$ ipython --no-banner

In [1]: import numpy as np

In [2]: np.set_printoptions(precision=1, suppress=True, linewidth=200)

In [3]: rd = lambda a: np.round(a, 1) + 0

In [4]: data = np.load("run9.npy")

In [5]: print(rd(data))
[[ 1.6 -2.4  0.   1.5 -1.2  0.8]
 [ 1.9 -0.8  2.3 -0.2 -0.1 -0.8]
 [-3.7  2.5 -2.7 -1.7  0.7 -2.1]
 [-4.5  4.2 -3.9 -3.   1.5 -2.3]
 [-0.2  0.1 -0.3  0.5  0.1  1.2]
 [-2.6  4.7  0.  -3.   2.4 -1.2]
 [-0.2  2.6  2.  -1.8  1.7 -0.6]
 [ 1.  -2.1 -0.9  0.7 -1.2 -0.6]]

In [6]: x = np.array([0, 4, -5, -4, 4, 3])

In [7]: print((data @ x).argmax())
3

In [8]: print(rd(data @ (2 * x)))
[-35.4 -33.2  52.9  93.5   7.3  73.6  25.7 -27.1]

In [9]: print(np.linalg.norm(data @ x) <= np.linalg.norm(data, 2) * np.linalg.norm(x) + 1e-9)
True

In [10]: print(rd(np.abs(data).max()))
4.7

In [11]: print(rd(data - data[0]))
[[ 0.   0.   0.   0.   0.   0. ]
 [ 0.3  1.6  2.3 -1.7  1.  -1.6]
 [-5.3  4.9 -2.7 -3.2  1.8 -2.9]
 [-6.1  6.5 -3.9 -4.4  2.6 -3.2]
 [-1.8  2.5 -0.3 -1.   1.3  0.3]
 [-4.2  7.   0.  -4.5  3.6 -2.1]
 [-1.8  5.   2.  -3.3  2.8 -1.4]
 [-0.6  0.3 -0.9 -0.7 -0.1 -1.4]]

In [12]: print(np.count_nonzero(data))
48

In [13]: print(np.unravel_index(np.abs(data).argmax(), data.shape))
(np.int64(5), np.int64(1))

In [14]: print(np.linalg.matrix_rank(data))
4

In [15]: print(rd(np.linalg.svd(data, compute_uv=False)))
[12.7  5.7  2.4  0.7  0.   0. ]

In [16]: ang = np.radians(110)

In [17]: Rm = np.eye(6)

In [18]: Rm[0, 0] = Rm[2, 2] = np.cos(ang)

In [19]: Rm[0, 2], Rm[2, 0] = -np.sin(ang), np.sin(ang)

In [20]: print(rd(Rm))
[[-0.3  0.  -0.9  0.   0.   0. ]
 [ 0.   1.   0.   0.   0.   0. ]
 [ 0.9  0.  -0.3  0.   0.   0. ]
 [ 0.   0.   0.   1.   0.   0. ]
 [ 0.   0.   0.   0.   1.   0. ]
 [ 0.   0.   0.   0.   0.   1. ]]

In [21]: A2 = data @ Rm.T

In [22]: print(np.allclose(data @ data.T, A2 @ A2.T))
True

In [23]: print(rd(np.abs(A2 - data).max(axis=0)))
[9.7 0.  2.9 0.  0.  0. ]

In [24]: print(rd(A2))
[[-0.6 -2.4  1.5  1.5 -1.2  0.8]
 [-2.8 -0.8  1.  -0.2 -0.1 -0.8]
 [ 3.8  2.5 -2.6 -1.7  0.7 -2.1]
 [ 5.2  4.2 -2.9 -3.   1.5 -2.3]
 [ 0.3  0.1 -0.1  0.5  0.1  1.2]
 [ 0.9  4.7 -2.5 -3.   2.4 -1.2]
 [-1.9  2.6 -0.9 -1.8  1.7 -0.6]
 [ 0.5 -2.1  1.2  0.7 -1.2 -0.6]]

In [25]: print(rd(np.linalg.det(Rm)), rd(np.trace(Rm)))
1.0 3.3
